% python3 -q
>>> import numpy as np
>>> np.set_printoptions(precision=2, suppress=True, linewidth=160, floatmode="fixed")
>>> J = np.loadtxt("m.csv", delimiter=",")
>>> J
array([[2.00, 5.00, 1.00, 5.00, 1.00, 3.00, 1.00],
       [2.00, 0.00, 5.00, 2.00, 5.00, 3.00, 4.00],
       [0.00, 0.00, 2.00, 2.00, 5.00, 4.00, 2.00],
       [4.00, 5.00, 0.00, 5.00, 4.00, 1.00, 2.00],
       [2.00, 2.00, 0.00, 3.00, 3.00, 4.00, 0.00],
       [2.00, 3.00, 1.00, 3.00, 0.00, 2.00, 3.00],
       [3.00, 1.00, 2.00, 0.00, 3.00, 3.00, 1.00]])
>>> np.sort(np.abs(np.linalg.eigvals(J)))
array([ 1.19,  2.61,  2.71,  2.71,  3.57,  3.57, 16.85])
>>> arr = np.loadtxt("x.csv", delimiter=",")
>>> arr
array([[-0.11,  2.48,  0.11,  0.04,  2.39,  1.13,  2.44,  1.30,  2.31, -0.03],
       [ 0.07, -1.43, -0.12, -0.02, -1.39, -0.55, -1.49, -0.77, -1.45,  0.14],
       [-0.06,  0.42, -0.08,  0.08,  0.39,  0.25,  0.28,  0.20,  0.39,  0.01],
       [ 0.01, -4.11,  0.02,  0.09, -4.04, -2.02, -4.02, -2.10, -4.03, -0.11],
       [ 0.10, -0.20, -0.01, -0.07,  0.11, -0.02,  0.05, -0.01, -0.12, -0.16],
       [ 0.07,  4.75, -0.07,  0.01,  4.52,  2.37,  4.65,  2.47,  4.64,  0.03],
       [-0.12, -2.54,  0.02, -0.03, -2.70, -1.32, -2.67, -1.31, -2.75,  0.08],
       [ 0.05, -0.43, -0.03, -0.16, -0.64, -0.34, -0.60, -0.30, -0.63, -0.14],
       [-0.08, -3.27,  0.07, -0.17, -3.37, -1.75, -3.41, -1.74, -3.42, -0.09],
       [-0.18, -0.94,  0.01, -0.06, -0.87, -0.44, -0.86, -0.52, -0.72,  0.11],
       [-0.14, -0.69, -0.03, -0.06, -0.67, -0.33, -0.74, -0.36, -0.65,  0.08],
       [ 0.01, -0.11,  0.12,  0.23, -0.02, -0.06,  0.06,  0.13, -0.12, -0.16],
       [-0.19, -1.34, -0.06, -0.03, -1.16, -0.46, -1.09, -0.34, -0.97, -0.05],
       [ 0.09,  1.87, -0.02,  0.15,  1.82,  0.79,  1.67,  0.74,  1.81, -0.08],
       [-0.06,  2.01,  0.03,  0.19,  2.25,  1.06,  2.18,  1.05,  2.22,  0.05],
       [ 0.02, -0.28,  0.12, -0.12, -0.44, -0.05, -0.46, -0.07, -0.39, -0.15],
       [ 0.08,  0.96, -0.16,  0.14,  0.95,  0.49,  0.58,  0.69,  0.89,  0.10],
       [ 0.06, -1.23,  0.12,  0.03, -1.11, -0.77, -1.17, -0.71, -1.28, -0.14],
       [ 0.03,  0.62, -0.01,  0.02,  0.55,  0.39,  0.56,  0.27,  0.61,  0.05],
       [-0.10, -1.26,  0.00, -0.20, -1.08, -0.61, -1.07, -0.52, -1.20,  0.15],
       [ 0.01,  2.63, -0.06,  0.00,  2.62,  1.18,  2.74,  1.42,  2.74, -0.08],
       [-0.06, -3.10, -0.06, -0.05, -3.22, -1.51, -3.05, -1.44, -3.08,  0.09],
       [-0.04, -0.43,  0.13,  0.05, -0.19, -0.21, -0.38, -0.23,  0.06,  0.01],
       [ 0.08, -2.73,  0.07,  0.07, -2.84, -1.42, -2.70, -1.28, -2.75, -0.03],
       [-0.04,  5.44, -0.02, -0.04,  5.60,  2.68,  5.14,  2.57,  5.39,  0.03],
       [ 0.04, -3.21,  0.01, -0.16, -3.41, -1.66, -3.51, -1.78, -3.24, -0.01],
       [-0.11,  2.03, -0.17, -0.05,  1.92,  1.02,  1.94,  1.00,  1.92,  0.07],
       [ 0.03, -2.91, -0.01,  0.13, -3.01, -1.41, -2.98, -1.50, -3.19,  0.07],
       [-0.05,  0.34,  0.11,  0.08,  0.35,  0.21,  0.19,  0.26,  0.18,  0.15],
       [ 0.09,  0.58, -0.16,  0.12,  0.59,  0.36,  0.66,  0.25,  0.54, -0.04],
       [-0.03, -1.88,  0.05,  0.02, -1.82, -0.93, -1.79, -0.89, -1.77,  0.16],
       [ 0.17,  1.58, -0.07, -0.01,  1.58,  0.71,  1.65,  0.79,  1.60, -0.06],
       [-0.05,  0.87, -0.06, -0.05,  0.88,  0.38,  0.94,  0.59,  1.07,  0.03],
       [ 0.05,  3.36, -0.04, -0.08,  3.31,  1.67,  3.14,  1.80,  3.29, -0.06],
       [ 0.19, -2.57,  0.13,  0.11, -2.57, -1.28, -2.55, -1.45, -2.65, -0.08],
       [-0.03,  0.87,  0.03, -0.02,  0.91,  0.49,  1.06,  0.57,  1.00,  0.04],
       [-0.13, -0.75,  0.12, -0.13, -0.75, -0.33, -0.92, -0.32, -1.07,  0.10],
       [ 0.03,  0.50, -0.09,  0.08,  0.55,  0.43,  0.43,  0.27,  0.40,  0.02],
       [-0.02, -0.73, -0.04,  0.18, -0.78, -0.37, -0.76, -0.18, -0.64, -0.04],
       [ 0.01, -2.85,  0.11, -0.13, -3.01, -1.18, -2.93, -1.18, -2.79, -0.05],
       [ 0.13,  2.30,  0.11, -0.07,  2.08,  1.19,  2.30,  1.16,  2.27, -0.08]])
>>> C2 = np.cov(arr, rowvar=False)
>>> np.argsort(-arr.std(axis=0).round(6), kind="stable")
array([4, 8, 1, 6, 7, 5, 3, 9, 0, 2])
>>> np.round(np.corrcoef(arr.T), 2) + 0
array([[ 1.00,  0.10, -0.03,  0.25,  0.09,  0.09,  0.10,  0.08,  0.09, -0.45],
       [ 0.10,  1.00, -0.27,  0.12,  1.00,  1.00,  1.00,  0.99,  1.00, -0.02],
       [-0.03, -0.27,  1.00, -0.07, -0.27, -0.29, -0.27, -0.28, -0.28, -0.25],
       [ 0.25,  0.12, -0.07,  1.00,  0.13,  0.12,  0.13,  0.13,  0.13, -0.05],
       [ 0.09,  1.00, -0.27,  0.13,  1.00,  1.00,  1.00,  0.99,  1.00, -0.01],
       [ 0.09,  1.00, -0.29,  0.12,  1.00,  1.00,  1.00,  1.00,  1.00,  0.00],
       [ 0.10,  1.00, -0.27,  0.13,  1.00,  1.00,  1.00,  0.99,  1.00, -0.02],
       [ 0.08,  0.99, -0.28,  0.13,  0.99,  1.00,  0.99,  1.00,  0.99, -0.01],
       [ 0.09,  1.00, -0.28,  0.13,  1.00,  1.00,  1.00,  0.99,  1.00, -0.02],
       [-0.45, -0.02, -0.25, -0.05, -0.01,  0.00, -0.02, -0.01, -0.02,  1.00]])
>>> np.round(np.corrcoef(arr[:, 5], arr[:, 9])[0, 1], 2)
np.float64(0.0)
>>> arr.std(axis=0)
array([0.09, 2.19, 0.08, 0.10, 2.20, 1.08, 2.17, 1.11, 2.19, 0.09])
